$ ipython --no-banner

In [1]: import numpy as np

In [2]: np.set_printoptions(precision=2, suppress=True, linewidth=100, legacy="1.25")

In [3]: rnd = lambda a: np.round(a, 2) + 0

In [4]: arr = np.load("sample3.npy")

In [5]: arr
Out[5]: 
array([[  2,   3,   4,   5,   6,   7,   8,   9,  10,  11],
       [ 12,  13,  14,  15,  16,  17,  18,  19,  20,  21],
       [ 22,  23,  24,  25,  26,  27,  28,  29,  30,  31],
       [ 32,  33,  34,  35,  36,  37,  38,  39,  40,  41],
       [ 42,  43,  44,  45,  46,  47,  48,  49,  50,  51],
       [ 52,  53,  54,  55,  56,  57,  58,  59,  60,  61],
       [ 62,  63,  64,  65,  66,  67,  68,  69,  70,  71],
       [ 72,  73,  74,  75,  76,  77,  78,  79,  80,  81],
       [ 82,  83,  84,  85,  86,  87,  88,  89,  90,  91],
       [ 92,  93,  94,  95,  96,  97,  98,  99, 100, 101],
       [102, 103, 104, 105, 106, 107, 108, 109, 110, 111]])

In [6]: # rank 2

In [7]: r = np.linalg.matrix_rank(arr)

In [8]: r
Out[8]: 2

In [9]: ns = np.linalg.svd(arr)[2][r:].T

In [10]: np.linalg.matrix_rank(arr.T @ arr), np.linalg.matrix_rank(arr @ arr.T)
Out[10]: (2, 2)

In [11]: np.allclose(arr @ ns, 0)
Out[11]: True

In [12]: r0, v = arr[0], arr[9]

In [13]: r0 @ r0
Out[13]: 505

In [14]: r0 @ v
Out[14]: 6355

In [15]: p = (r0 @ v) / (r0 @ r0) * r0

In [16]: rnd(v - p)
Out[16]: array([ 66.83,  55.25,  43.66,  32.08,  20.5 ,   8.91,  -2.67, -14.26, -25.84, -37.43])

In [17]: rnd(np.linalg.norm(r0 + v) ** 2 + np.linalg.norm(r0 - v) ** 2)
Out[17]: 187420.0

In [18]: U, s, vt = np.linalg.svd(arr)

In [19]: rnd(s)
Out[19]: array([679.59,  14.7 ,   0.  ,   0.  ,   0.  ,   0.  ,   0.  ,   0.  ,   0.  ,   0.  ])

In [20]: A2 = U[:, :2] @ np.diag(s[:2]) @ vt[:2]

In [21]: np.linalg.matrix_rank(A2)
Out[21]: 2

In [22]: np.linalg.matrix_rank(arr, rtol=0.05)
Out[22]: 1

In [23]: rnd(np.linalg.norm(arr - A2, 2)), rnd(s[2])
Out[23]: (0.0, 0.0)

In [24]: np.argsort(-np.linalg.norm(arr, axis=0).round(6), kind="stable")[:3]
Out[24]: array([9, 8, 7])

In [25]: rnd(np.linalg.norm(arr, 2) / np.linalg.norm(arr))
Out[25]: 1.0

In [26]: np.linalg.cond(arr) > 100
Out[26]: True

In [27]: m1 = np.load("run19.npy")

In [28]: m1
Out[28]: 
array([[ 0.86, -0.83,  0.84,  0.55,  0.1 ],
       [-0.69,  0.8 , -0.42, -0.74, -0.17],
       [-2.16,  0.89, -0.68, -1.26, -0.29],
       [-0.86,  0.14,  0.  , -0.18, -0.03],
       [ 0.96, -1.2 ,  0.72,  0.53, -0.14],
       [ 0.71, -0.83,  0.45,  0.3 , -0.02],
       [ 1.52, -0.37,  0.93,  0.44,  0.15],
       [ 0.52, -0.28,  0.  , -0.04,  0.16],
       [-0.47,  0.47,  0.32, -0.13,  0.26],
       [ 0.42,  0.08,  0.59,  0.11, -0.04],
       [-1.13,  0.38, -1.45, -0.95,  0.3 ],
       [-1.05,  0.31, -0.28, -0.34,  0.15],
       [-1.91,  1.08, -0.75, -0.83,  0.28],
       [-2.09,  1.02, -1.53, -1.21, -0.18],
       [ 0.57, -0.03,  0.29,  0.55, -0.37],
       [-0.95,  0.55, -0.96, -0.25, -0.03]])

In [29]: rnd(np.linalg.norm(arr, 2))
Out[29]: 679.59

In [30]: rnd(np.linalg.norm(arr, "nuc"))
Out[30]: 694.29

In [31]: rnd(np.linalg.norm(arr, axis=0))
Out[31]: array([201.85, 204.69, 207.55, 210.42, 213.3 , 216.19, 219.1 , 222.02, 224.94, 227.88])

In [32]: np.linalg.norm(arr, axis=1).argmax()
Out[32]: 10

In [33]: rnd(np.linalg.norm(arr, 1)), rnd(np.linalg.norm(arr, np.inf))
Out[33]: (671.0, 1065.0)

In [34]: arr[0] @ arr[8]
Out[34]: 5705

In [35]: idx = m1[:, 1] > np.median(m1[:, 1])

In [36]: r0 = m1[idx].mean(axis=0) - m1[~idx].mean(axis=0)

In [37]: np.argsort(-np.abs(r0).round(6), kind="stable")
Out[37]: array([0, 2, 1, 3, 4])

In [38]: rnd((((m1 - m1.mean(axis=0)) @ r0 > 0) == idx).mean())
Out[38]: 0.88

In [39]: idx.astype(int)
Out[39]: array([0, 1, 1, 0, 0, 0, 0, 0, 1, 0, 1, 1, 1, 1, 0, 1])

In [40]: Q, r_ = np.linalg.qr(m1)

In [41]: np.trace(Q @ Q.T)
Out[41]: 5.0

In [42]: A2 = np.array([[-3, 2, -7, 1, 1, 3, 7, 0, 5],
    ...:     [-6, 0, -5, 1, 3, 0, 5, -5, -5],
    ...:     [-7, -8, -8, -4, -1, 1, 1, 0, -2],
    ...:     [-9, 0, -1, -1, 8, 5, 5, -3, 2],
    ...:     [-6, -5, 2, -4, 4, 1, 0, -8, -8],
    ...:     [-8, 5, -4, -1, 2, 8, 4, 1, -3],
    ...:     [-9, 3, 4, 2, 2, -6, 0, -5, 9],
    ...:     [3, -8, -4, 8, -6, 7, 3, 1, 7],
    ...:     [9, -9, -9, 3, 1, 2, -9, -7, 9]])

In [43]: mat = A2.T @ A2

In [44]: mat
Out[44]: 
array([[ 446,  -92,    7,   93, -153,  -38, -207,   82,  104],
       [ -92,  272,  145,  -36,   45,  -59,   83,   85,  -59],
       [   7,  145,  272,  -34,    1, -134,  -34,   47,  -73],
       [  93,  -36,  -34,  113,  -59,   32,   -4,    6,  142],
       [-153,   45,    1,  -59,  136,   10,   42,  -92,  -45],
       [ -38,  -59, -134,   32,   10,  189,   82,    8,    4],
       [-207,   83,  -34,   -4,   42,   82,  206,   30,  -54],
       [  82,   85,   47,    6,  -92,    8,   30,  174,  -21],
       [ 104,  -59,  -73,  142,  -45,    4,  -54,  -21,  342]])

In [45]: vec = np.array([1, -3, 0, -3, 3, -3, 3, 0, 2])

In [46]: target = mat @ vec

In [47]: coef, lr = np.zeros(9), 1 / np.linalg.norm(mat, 2) ** 2

In [48]: for i in range(60):
    ...:     coef -= lr * mat.T @ (mat @ coef - target)
    ...:     if i % 10 == 0: print(i, round(np.linalg.norm(mat @ coef - target), 2))
    ...: 
0 637.94
10 232.16
20 192.35
30 180.77
40 172.25
50 165.27

In [49]: rnd(coef)
Out[49]: array([-0.94, -1.02, -0.37, -0.54,  0.63, -1.36, -0.46, -1.2 ,  0.79])

In [50]: L = np.linalg.cholesky(mat)

In [51]: np.linalg.eigvalsh(mat).min() > 0
Out[51]: True

In [52]: rnd(L @ L.T)
Out[52]: 
array([[ 446.,  -92.,    7.,   93., -153.,  -38., -207.,   82.,  104.],
       [ -92.,  272.,  145.,  -36.,   45.,  -59.,   83.,   85.,  -59.],
       [   7.,  145.,  272.,  -34.,    1., -134.,  -34.,   47.,  -73.],
       [  93.,  -36.,  -34.,  113.,  -59.,   32.,   -4.,    6.,  142.],
       [-153.,   45.,    1.,  -59.,  136.,   10.,   42.,  -92.,  -45.],
       [ -38.,  -59., -134.,   32.,   10.,  189.,   82.,    8.,    4.],
       [-207.,   83.,  -34.,   -4.,   42.,   82.,  206.,   30.,  -54.],
       [  82.,   85.,   47.,    6.,  -92.,    8.,   30.,  174.,  -21.],
       [ 104.,  -59.,  -73.,  142.,  -45.,    4.,  -54.,  -21.,  342.]])

In [53]: mat @ mat
Out[53]: 
array([[ 301320,  -89379,   -3237,   78960, -119964,  -34096, -155908,   49285,  116264],
       [ -89379,  127870,   92891,  -40089,   32436,  -36585,   56720,   36082,  -70019],
       [  -3237,   92891,  122865,  -31954,    4061,  -74377,  -11124,   33006,  -57209],
       [  78960,  -40089,  -31954,   48591,  -37364,   12508,  -29701,    7272,   81761],
       [-119964,   32436,    4061,  -37364,   59765,    6915,   50462,  -35263,  -48824],
       [ -34096,  -36585,  -74377,   12508,    6915,   66530,   40231,   -9877,   10933],
       [-155908,   56720,  -11124,  -29701,   50462,   40231,  105650,   -2215,  -56295],
       [  49285,   36082,   33006,    7272,  -35263,   -9877,   -2215,   56339,   -7350],
       [ 116264,  -70019,  -57209,   81761,  -48824,   10933,  -56295,   -7350,  162152]])

In [54]: np.trace(mat)
Out[54]: 2150

In [55]: rng = np.random.default_rng(856)

In [56]: A2 = mat + rng.integers(-2, 3, (9, 8)) @ rng.integers(-2, 3, (8, 9))

In [57]: A2
Out[57]: 
array([[ 447,  -93,    2,   85, -153,  -40, -209,   88,  110],
       [ -98,  276,  148,  -42,   36,  -60,   93,   77,  -65],
       [  13,  148,  278,  -40,   -1, -126,  -25,   56,  -74],
       [  92,  -35,  -36,  108,  -59,   33,   -4,    8,  138],
       [-157,   38,   -3,  -58,  136,    6,   35,  -98,  -47],
       [ -44,  -60, -138,   34,   13,  189,   79,    1,   -3],
       [-209,   85,  -32,   -4,   49,   88,  209,   29,  -54],
       [  83,   94,   50,   15,  -80,   10,   36,  176,  -23],
       [ 104,  -64,  -85,  136,  -48,   12,  -62,  -18,  344]])

In [58]: np.linalg.matrix_rank(A2 - mat, tol=1e-8)
Out[58]: 8

In [59]: K = np.loadtxt("x.csv", delimiter=",")

In [60]: K
Out[60]: 
array([[  1.7,   1.1,   1.1,   1.3,  -0.2,   0.4,   1.9,   1.2,  -0.7,   1.3,  -1.3],
       [  0.9,  -0.6,   0.9,   0.9,   1.7,   0.1,  -0.6,   0.2,   0. ,   0.1,   0.1],
       [ -0.2,  -0.3,  -1.2,   1.1,   0.5,  -0.2,  -0.9,  -0.1,  -0.9,  -0.1,  -1.2],
       [  0.3,   2. ,  -0.6,  -1. ,  -1.5,  -1.2,   1.6,  -1.2,  -1. ,  -0.2,   1.3],
       [ -0.5,   1.8,   0.2,  -0.4,  -1.2,   0.6,   0. ,   0.1,  -1.1,  -0.1,  -1.8],
       [  1.6,   1.4,  -0.5,   0. ,   1.7,   1.1,  -1.1,   0.3,   0.7,  -0.6,  -0.5],
       [  1.3,   1.7,   0.2,  -0.9,  -0.1,  -1. ,  -0.5,   0. ,   0.7,  -0.8,   0.7],
       [ -2.5,  -0.1,   0.1,  -0.3,  -0.5,   1. ,   1.9,   1.8,  -0.1,   1.5,   1.3],
       [  0. ,  -0.5,  -1.2,   1. ,  -1.2,  -0.2,   0.8,   0. ,  -1.5,  -0.1,   0.5],
       [  1. ,  -1. ,  -1.2,  -0.4,   0.3,   0.1,   0.6,   1.6,   0.3,   1.9,  -0.9],
       [ -0.8,   1.6,   0.9,   1.4,   0.7,  -0.6,  -1.4,   0.6,   0.2,   1.1,   0. ],
       [ -0.1,   0.5,  -0.4,  -1.7,   0.1,   0.9,  -0.5,   0.6,  -0.8,   0.4,  -0.5],
       [ -1.3,  -0.2,   0. ,  -0.2,  -0.2,  -0.4,  -2. ,   1.1,   1.4,  -0.3,  -0.4],
       [ -1.6,  -0.2,  -1.1,   1.2,   0.8,   1.2,  -1.7,  -1.6,   0.2,   0.2,   1.7],
       [  1.2,   0.3,   0.5,   0.3,  -2. ,  -0.4,   0.5,  -1. ,   0.5,   1. ,   1.5],
       [  0.2,   0.2,   0.8,   2.6,  -2.6,  -1.4,   1.9,   0.7,   0. ,   0.2,   0.8],
       [ -0.1,  -1.5,  -1.2,  -1.4,  -1.4,   1.6,   0.2,   0.4,   0.1,   1.7,   0.1],
       [ -0.7,   0.7,   0.6,  -0.3,   0.2,   2. ,  -0.2,  -1.6,  -0.4,   0.9,   0.7],
       [ -0.6,  -0.1,   0.1,   1.1,  -0.3,  -1.4,   0.8,   0.2,   0.2,  -0.3,   0.4],
       [  0. ,  -2.5,  -0.6,   0.6,   0.3,  -0.8,  -0.8,  -0.1,   0.4,   0.4,   1.3],
       [ -0.1,  -0.4,   1. ,  -0.6,  -0.8,  -1.1,   0.7,   1.6,   0.6,   1.2,   0. ],
       [ -0.9,   0.8,  -0.1,  -2.3,  -0.1,  -0.6,  -0.1,  -1.3,   0.3,  -0.4,  -0.1],
       [ -0.1,  -0.9,   0.8,  -0.9,   0. ,   1.1,   0.1,   2.1,  -0.6,  -1.8,   0.5],
       [ -0.3,  -0.2,   1.3,  -1.2,   0.4,  -1.8,  -0.4,   0.7,   0.3,   0.7,   1.7],
       [  1.1,  -0.2,   0.7,   0.1,   1.3,  -1. ,  -0.1,   0.8,   0.9,  -0.5,   0.1],
       [  0.5,   0.1,  -0.6,   1.3,   1.1,   0.7,  -0.5,   1.6,  -0.8,   1.7,   0.4],
       [  0. ,   0.9,  -0.1,   1.3,  -0.3,   2.7,  -0.2,   1.1,   0.4,   1.1,   0.8],
       [  0.2,   0.5,  -0.3,  -0.8,  -0.5,  -0.5,  -0.9,   1.1,   2.5,   0. ,   1.2],
       [  0.7,  -0.4,   2. ,   1.7,   1.3,   0.4,   1.5,   0.2,  -0.3,  -1.2,  -0.3],
       [  2. ,   0.8,   0. ,  -1.8,  -0.3,   1.8,  -1.2,  -0.7,  -2.5,   0.9,   0.7],
       [  0.1,  -1.5,   1.5,   1.3,   0. ,  -0.5,  -0.1,   1.5,   1.4,  -3. ,  -0.2],
       [  0. , -32. , -20. ,   0. , -12. , -18. ,  32. , -40. , -20. , -32. ,   4. ],
       [ -0.5,  -0.5,  -1.3,   0.4,   0.8,  -0.7,  -1.9,   1.8,   0.6,  -0.1,   0.6],
       [ -1.7,   0.5,   0.6,  -0.6,   1.3,   0.5,   0. ,  -0.8,   0.8,  -0.5,  -0.4],
       [  0.7,   0. ,   0.9,  -1. ,   0.3,  -0.2,  -1.2,  -0.7,   0.7,  -1.5,   1.1],
       [  0.4,  -0.1,  -0.2,   1.4,  -0.3,   0.2,   0.8,   1.7,  -1.4,  -0.5,  -0.3],
       [  2. ,  -0.2,  -1.1,   1.3,   0.4,  -1.5,  -1.5,  -0.2,   1.2,   0.6,   0. ]])

In [61]: # row 31 dominates

In [62]: P = K @ np.linalg.solve(K.T @ K, K.T)

In [63]: rnd(np.trace(P))
Out[63]: 11.0

In [64]: rnd(P @ K[:, 6])
Out[64]: 
array([ 1.9, -0.6, -0.9,  1.6,  0. , -1.1, -0.5,  1.9,  0.8,  0.6, -1.4, -0.5, -2. , -1.7,  0.5,
        1.9,  0.2, -0.2,  0.8, -0.8,  0.7, -0.1,  0.1, -0.4, -0.1, -0.5, -0.2, -0.9,  1.5, -1.2,
       -0.1, 32. , -1.9,  0. , -1.2,  0.8, -1.5])

In [65]: rnd(np.diag(P))
Out[65]: 
array([0.28, 0.17, 0.19, 0.39, 0.3 , 0.33, 0.23, 0.47, 0.15, 0.33, 0.2 , 0.12, 0.21, 0.4 , 0.32,
       0.4 , 0.36, 0.23, 0.09, 0.24, 0.19, 0.17, 0.39, 0.38, 0.15, 0.23, 0.31, 0.3 , 0.31, 0.54,
       0.41, 0.99, 0.28, 0.22, 0.2 , 0.21, 0.31])
